% ipython --no-banner

In [1]: import numpy as np

In [2]: import numpy.linalg as la

In [3]: np.set_printoptions(precision=2, suppress=True, linewidth=160)

In [4]: m1 = np.load("run3.npy")

In [5]: m1
Out[5]: 
array([[-2, -1,  0,  1,  3],
       [ 0, -1,  2,  1,  0],
       [ 0,  0,  3,  0,  1],
       [ 2,  1,  1, -1, -3],
       [-3,  0,  3,  0, -2],
       [-3, -2,  2,  2, -3],
       [-3,  0,  0,  0, -3],
       [ 0,  2,  1, -2,  1]])

In [6]: np.allclose(m1[:-1].T @ la.lstsq(m1[:-1].T, m1[-1])[0], m1[-1])
Out[6]: True

In [7]: round(float(np.trace(la.pinv(m1) @ m1)), 2)
Out[7]: 4.0

In [8]: U, s, vt = la.svd(m1)

In [9]: V = vt[:(s > 1e-8).sum()]

In [10]: rng = np.random.default_rng(1)

In [11]: vec = m1[7] + 3 * m1[2] + rng.integers(2) * np.eye(5)[4]

In [12]: vec
Out[12]: array([ 0.,  2., 10., -2.,  4.])

In [13]: np.diag(V.T @ V)
Out[13]: array([1. , 0.5, 1. , 0.5, 1. ])

In [14]: np.round(V.T @ V, 2) + 0
Out[14]: 
array([[ 1. ,  0. ,  0. ,  0. ,  0. ],
       [ 0. ,  0.5,  0. , -0.5,  0. ],
       [ 0. ,  0. ,  1. ,  0. ,  0. ],
       [ 0. , -0.5,  0. ,  0.5,  0. ],
       [ 0. ,  0. ,  0. ,  0. ,  1. ]])

In [15]: la.matrix_rank(np.vstack([m1, vec]))
Out[15]: np.int64(4)

In [16]: def softmax(z):
    ...:     e = np.exp(z - z.max(axis=-1, keepdims=True))
    ...:     return e / e.sum(axis=-1, keepdims=True)
    ...: 

In [17]: softmax(m1[6])
Out[17]: array([0.02, 0.32, 0.32, 0.32, 0.02])

In [18]: softmax(m1).sum(axis=1)
Out[18]: array([1., 1., 1., 1., 1., 1., 1., 1.])

In [19]: softmax(m1[6] + -3)
Out[19]: array([0.02, 0.32, 0.32, 0.32, 0.02])

In [20]: np.round(softmax(10 * m1[6]), 2) + 0
Out[20]: array([0.  , 0.33, 0.33, 0.33, 0.  ])

In [21]: att = m1 @ m1.T / np.sqrt(5)

In [22]: softmax(att).round(6).argmax(axis=1)
Out[22]: array([0, 5, 2, 3, 4, 5, 5, 7])

In [23]: r = la.matrix_rank(m1)

In [24]: r
Out[24]: np.int64(4)

In [25]: ns = la.svd(m1)[2][r:].T

In [26]: [int(la.matrix_rank(m1[:i])) for i in range(1, len(m1) + 1)]
Out[26]: [1, 2, 3, 4, 4, 4, 4, 4]

In [27]: np.round(ns[:, 0] / ns[np.abs(ns[:, 0]).round(6).argmax(), 0], 2) + 0
Out[27]: array([0., 1., 0., 1., 0.])

In [28]: la.matrix_rank(m1.T @ m1), la.matrix_rank(m1 @ m1.T)
Out[28]: (np.int64(4), np.int64(4))

In [29]: [int(la.matrix_rank(np.delete(m1, i, axis=0))) for i in range(8)]
Out[29]: [4, 4, 4, 4, 4, 4, 4, 4]

In [30]: W0 = np.load("w.npy")

In [31]: W0
Out[31]: 
array([[ 5,  0,  7,  7,  4,  0,  9,  6,  1,  8,  9,  5,  3],
       [ 3, 20,  1,  6,  4,  4,  4,  0,  9,  6,  2,  5,  4],
       [ 7,  0,  3,  8,  6,  0,  4,  9,  1,  5,  1,  3,  1],
       [ 4, 15,  6,  0,  8,  3,  6,  2,  1,  5,  8,  9,  2],
       [ 5, 10,  1,  7,  5,  2,  3,  4,  2,  2,  7,  5,  6],
       [ 3, 15,  5,  7,  7,  3,  6,  3,  0,  5,  3,  3,  7],
       [ 2,  5,  6,  5,  4,  1,  1,  7,  9,  1,  0,  4,  7],
       [ 4, 15,  8,  4,  3,  3,  1,  7,  6,  9,  1,  2,  2]])

In [32]: vec = np.array([-2, 0, 1, 2, -2, 2, 1, -2, 0, 0, -1, -1, 2])

In [33]: h1 = np.maximum(W0 @ vec, 0)

In [34]: h1
Out[34]: array([ 0, 12,  0,  0,  0, 13,  3,  0])

In [35]: np.flatnonzero(h1 > 1e-9)
Out[35]: array([1, 5, 6])

In [36]: vec = np.array([-2, 1, -1, -1, 2, 2, 0, -1, -2, -2, -1, 0, -2])

In [37]: np.sign((W0 @ vec).round(6))
Out[37]: array([-1, -1, -1, -1, -1, -1, -1, -1])

In [38]: W0 @ vec
Out[38]: array([-55, -17, -37,  -3, -25, -13, -41, -35])

In [39]: la.norm(W0 @ vec) <= la.norm(W0, 2) * la.norm(vec) + 1e-9
Out[39]: np.True_

In [40]: u = np.array([1, -3, 3])

In [41]: np.polyval(u, W0[6])
Out[41]: array([ 1, 13, 21, 13,  7,  1,  1, 31, 57,  1,  3,  7, 31])

In [42]: np.convolve(W0[6], u)
Out[42]: array([ 2, -1, -3,  2,  7,  4, 10,  7, -9, -5, 24,  7, -5, -9, 21])

In [43]: np.array([np.convolve(row, u, "same") for row in W0])
Out[43]: 
array([[-15,  22, -14,   4,   9,  21, -21,  10,  23, -12,   2,  15,   6],
       [ 11, -50,  63, -11,  10,   4,   0,  21, -21,  11,  17,  -5,   3],
       [-21,  24,  -1,  -9,   6,  22,  -3, -14,  29, -11,  15,  -5,   6],
       [  3, -27,  27,  26, -21,  21,  -7,  13,   8,  -4,   0,  -1,  21],
       [ -5, -14,  34, -13,   8,  12,   1,  -1,   8,   7, -10,  12,  -3],
       [  6, -31,  37,   1,   3,  18,  -6,   9,  14, -12,   9,   7, -12],
       [ -1,  -3,   2,   7,   4,  10,   7,  -9,  -5,  24,   7,  -5,  -9],
       [  3, -25,  25,  15,   6,   1,  13, -12,  12,  -8,  26,  -1,   0]])

In [44]: np.correlate(W0[6], W0[3], "full")
Out[44]: array([  4,  28,  73, 114, 128, 117,  96, 104, 175, 241, 218, 188, 238, 307, 284, 214, 127, 107, 217, 222, 107,  28, 102, 121,  28])

In [45]: np.cross(W0[6, :3], W0[3, :3])
Out[45]: array([-60,  12,  10])

In [46]: Y = np.array([[3, 1], [2, 2]])

In [47]: C = np.array([[1, 7], [9, 5]])

In [48]: mat = np.kron(Y, C)

In [49]: mat
Out[49]: 
array([[ 3, 21,  1,  7],
       [27, 15,  9,  5],
       [ 2, 14,  2, 14],
       [18, 10, 18, 10]])

In [50]: vec = np.array([-5, -8, 8, -2])

In [51]: target = mat @ vec

In [52]: c, lr = np.zeros(4), 1 / la.norm(mat, 2) ** 2

In [53]: for i in range(6):
    ...:     c -= lr * mat.T @ (mat @ c - target)
    ...:     if i % 2 == 0: print(i, round(la.norm(mat @ c - target), 2))
    ...: 
0 131.32
2 102.05
4 83.52

In [54]: c
Out[54]: array([-2.14, -6.63,  1.06, -2.19])
